$ python3 -q
>>> import numpy as np
>>> np.set_printoptions(precision=2, suppress=True, linewidth=100, sign=" ")
>>> rd = lambda a: np.round(a, 2) + 0
>>> K = np.load("sample3.npy")
>>> K
array([[-55,   2,   5,   2,   0,   5,  -3,  -1,  -2,   3,  -5],
       [  5, -42,   1,   5,   0,   3,   5,   2,  -5,   4,   5],
       [ -3,   4, -45,  -4,   5,   5,   0,   3,   1,  -4,   1],
       [  2,   4,   3,  65,   2,  -3,  -5,   0,  -5,   1,   1],
       [ -3,   1,  -1,   2, -19,   2,  -3,   5,   4,  -4,   2],
       [  3,   3,  -2,   5,   2,  37,   2,  -4,   2,  -4,  -5],
       [  2,  -1,   5,   5,   2,   1, -41,  -5,  -4,  -1,   3],
       [  0,   0,  -3,   1,  -4,   5,  -1,  16,   3,   4,  -3],
       [ -5,   3,   2,  -3,   3,  -1,  -4,   5, -60,  -1,   5],
       [  0,   4,   5,   5,   5,  -4,  -3,   1,   2,  60,   1],
       [  3,  -1,   0,   2,  -5,   1,   2,   4,   1,   1, -57]])
>>> out = K / np.linalg.norm(K, axis=1, keepdims=True)
>>> cov = out @ out.T
>>> rd(cov[7])
array([ 0.02,  0.04,  0.2 ,  0.02,  0.42,  0.18, -0.1 ,  1.  , -0.12,  0.19,  0.25])
>>> np.argwhere(np.triu(np.abs(cov) > 0.95, 1))
array([], shape=(0, 2), dtype=int64)
>>> print((np.abs(cov) > 0.9).astype(int))
[[ 1  0  0  0  0  0  0  0  0  0  0]
 [ 0  1  0  0  0  0  0  0  0  0  0]
 [ 0  0  1  0  0  0  0  0  0  0  0]
 [ 0  0  0  1  0  0  0  0  0  0  0]
 [ 0  0  0  0  1  0  0  0  0  0  0]
 [ 0  0  0  0  0  1  0  0  0  0  0]
 [ 0  0  0  0  0  0  1  0  0  0  0]
 [ 0  0  0  0  0  0  0  1  0  0  0]
 [ 0  0  0  0  0  0  0  0  1  0  0]
 [ 0  0  0  0  0  0  0  0  0  1  0]
 [ 0  0  0  0  0  0  0  0  0  0  1]]
>>> (cov - 2 * np.eye(11)).round(6).argmax(axis=1)
array([ 4,  3,  7,  6,  7,  7,  3,  4,  6,  7,  7])
>>> E = np.loadtxt("block2.csv", delimiter=",")
>>> E
array([[ 0.,  0.,  0.,  0.,  7.,  8.,  9.],
       [ 0.,  0.,  0.,  0.,  9.,  1.,  5.],
       [ 0.,  0.,  0.,  0.,  1.,  9.,  3.],
       [ 0.,  0.,  0.,  0.,  0.,  2.,  3.],
       [ 7.,  9.,  1.,  0.,  0.,  0.,  0.],
       [ 8.,  1.,  9.,  2.,  0.,  0.,  0.],
       [ 9.,  5.,  3.,  3.,  0.,  0.,  0.]])
>>> left, sigma, Vt = np.linalg.svd(E)
>>> vecs = Vt[:(sigma > 1e-8).sum()]
>>> rng = np.random.default_rng(238)
>>> x0 = E[6] + -3 * E[3] + rng.integers(2) * np.eye(7)[1]
>>> print(x0)
[ 9.  6.  3.  3.  0. -6. -9.]
>>> rd(np.linalg.norm(x0 - vecs.T @ vecs @ x0))
np.float64(0.39)
>>> rd(np.diag(vecs.T @ vecs))
array([ 0.71,  0.85,  0.92,  0.52,  1.  ,  1.  ,  1.  ])
>>> np.allclose(vecs.T @ vecs @ x0, x0)
False
>>> z = rng.permutation(7)
>>> z
array([ 3,  5,  4,  1,  6,  0,  2])
>>> out = E[z][:, z]
>>> np.diag(out)
array([ 0.,  0.,  0.,  0.,  0.,  0.,  0.])
>>> out
array([[ 0.,  2.,  0.,  0.,  3.,  0.,  0.],
       [ 2.,  0.,  0.,  1.,  0.,  8.,  9.],
       [ 0.,  0.,  0.,  9.,  0.,  7.,  1.],
       [ 0.,  1.,  9.,  0.,  5.,  0.,  0.],
       [ 3.,  0.,  0.,  5.,  0.,  9.,  3.],
       [ 0.,  8.,  7.,  0.,  9.,  0.,  0.],
       [ 0.,  9.,  1.,  0.,  3.,  0.,  0.]])
>>> print(rd(np.linalg.det(out)), rd(np.linalg.det(E[z])))
0.0 0.0
>>> print(np.allclose(out, E))
False
>>> np.trace(out)
np.float64(0.0)
>>> rd(E @ np.linalg.pinv(E) @ E)
array([[ 0.,  0.,  0.,  0.,  7.,  8.,  9.],
       [ 0.,  0.,  0.,  0.,  9.,  1.,  5.],
       [ 0.,  0.,  0.,  0.,  1.,  9.,  3.],
       [ 0.,  0.,  0.,  0.,  0.,  2.,  3.],
       [ 7.,  9.,  1.,  0.,  0.,  0.,  0.],
       [ 8.,  1.,  9.,  2.,  0.,  0.,  0.],
       [ 9.,  5.,  3.,  3.,  0.,  0.,  0.]])
>>> np.allclose(E[:-1].T @ np.linalg.lstsq(E[:-1].T, E[-1])[0], E[-1])
False
>>> np.linalg.lstsq(E[:-1].T, E[-1])[2]
np.int32(5)
>>> try:
...     np.linalg.inv(E)
... except np.linalg.LinAlgError as e:
...     print(e)
... 
Singular matrix
>>> m1 = np.load("arr.npy")
>>> m1
array([[ 0.2, -0.8,  9. , -0.3, -1.1, -1.2],
       [ 0.3,  0. ,  2. , -0.9,  0. , -1.8],
       [-0.9,  0.1, -2. , -0.8, -0.2,  0.2],
       [ 0.2, -1.2, -9. , -0.1, -1.4,  1. ],
       [-1.1, -0.1, 13. , -0.2, -0.4, -0.7]])
>>> W1 = np.array([[3, -2, 3],
...     [3, -3, -3],
...     [0, 3, 0],
...     [0, 0, 1],
...     [1, 3, 0],
...     [-3, 3, -3]])
>>> beta = np.array([2, -2, 5])
>>> act = np.maximum(m1 @ W1 + beta, 0)
>>> (act > 0).mean(axis=0)
array([ 0.6,  0.4,  1. ])
>>> rd(act)
array([[  2.7,  20.1,  11.3],
       [  8.3,   0. ,  10.4],
       [  0. ,   0. ,   0.6],
       [  0. ,   0. ,   6.1],
       [  0.1,  36.2,   3.9]])
>>> C = np.array([[7, 4], [1, 8], [9, 7]])
>>> (act @ C).round(6).argmax(axis=1)
array([ 1,  0,  0,  0,  1])
